>>> import numpy as np
>>> import numpy.linalg as la
>>> np.set_printoptions(precision=2, suppress=True, linewidth=140)
>>> F = np.load("block2.npy")
>>> F
array([[-1.65, -0.07, -0.38, -0.11, -0.53, -0.53, -0.8 ,  1.42, -1.7 ],
       [ 0.32, -1.7 , -1.06,  0.77, -0.71, -0.49,  0.8 , -1.28, -1.12],
       [-1.08,  0.88,  0.06,  1.3 , -1.95,  0.48, -0.2 , -0.7 ,  0.89],
       [ 0.13, -2.04,  0.23, -0.23, -0.8 ,  1.07, -0.35,  1.28,  1.08],
       [ 0.51, -0.03,  0.13,  1.19, -0.13, -2.15,  0.58,  1.24,  0.88],
       [ 1.4 ,  0.32,  0.07, -1.36, -1.61, -0.91, -1.24, -0.31, -0.19],
       [ 1.46,  0.9 , -1.5 ,  0.93, -0.19,  1.17, -0.01,  1.1 , -0.57],
       [ 0.76, -0.27,  2.03,  1.42,  0.18,  0.32, -0.92, -0.11, -1.09],
       [-0.19, -0.42, -1.13,  0.72,  1.04, -0.4 , -2.2 , -0.59,  0.76]])
>>> Q, R = la.qr(F)
>>> R.round(2) + 0
array([[3., 0., 0., 0., 0., 0., 0., 0., 0.],
       [0., 3., 0., 0., 0., 0., 0., 0., 0.],
       [0., 0., 3., 0., 0., 0., 0., 0., 0.],
       [0., 0., 0., 3., 0., 0., 0., 0., 0.],
       [0., 0., 0., 0., 3., 0., 0., 0., 0.],
       [0., 0., 0., 0., 0., 3., 0., 0., 0.],
       [0., 0., 0., 0., 0., 0., 3., 0., 0.],
       [0., 0., 0., 0., 0., 0., 0., 3., 0.],
       [0., 0., 0., 0., 0., 0., 0., 0., 3.]])
>>> np.abs(np.diag(R))
array([3., 3., 3., 3., 3., 3., 3., 3., 3.])
>>> np.round(Q.T @ Q, 2) + 0
array([[1., 0., 0., 0., 0., 0., 0., 0., 0.],
       [0., 1., 0., 0., 0., 0., 0., 0., 0.],
       [0., 0., 1., 0., 0., 0., 0., 0., 0.],
       [0., 0., 0., 1., 0., 0., 0., 0., 0.],
       [0., 0., 0., 0., 1., 0., 0., 0., 0.],
       [0., 0., 0., 0., 0., 1., 0., 0., 0.],
       [0., 0., 0., 0., 0., 0., 1., 0., 0.],
       [0., 0., 0., 0., 0., 0., 0., 1., 0.],
       [0., 0., 0., 0., 0., 0., 0., 0., 1.]])
>>> np.allclose(R.T @ R, F.T @ F)
True
>>> w1 = np.array([[-1, 2, 5],
...     [3, 7, -4],
...     [-5, -6, -9],
...     [-9, -3, 0],
...     [1, -7, 4],
...     [7, 3, 2],
...     [3, 5, 3],
...     [9, 9, 8],
...     [2, -5, 0]])
>>> b = np.array([-3, -1, 3])
>>> H = np.maximum(F @ w1 + b, 0)
>>> (H > 0).astype(int)
array([[1, 1, 1],
       [0, 0, 1],
       [0, 1, 0],
       [1, 0, 1],
       [0, 0, 1],
       [0, 1, 0],
       [1, 1, 1],
       [0, 0, 0],
       [0, 0, 1]])
>>> la.matrix_rank(H)
np.int64(3)
>>> (H > 0).mean(axis=0)
array([0.33, 0.44, 0.67])
>>> W2 = np.array([[3, -3], [1, 1], [1, 2]])
>>> (H @ W2).round(6).argmax(axis=1)
array([0, 1, 0, 0, 1, 0, 0, 0, 1])
>>> w1 @ W2
array([[  4,  15],
       [ 12, -10],
       [-30,  -9],
       [-30,  24],
       [  0,  -2],
       [ 26, -14],
       [ 17,   2],
       [ 44,  -2],
       [  1, -11]])
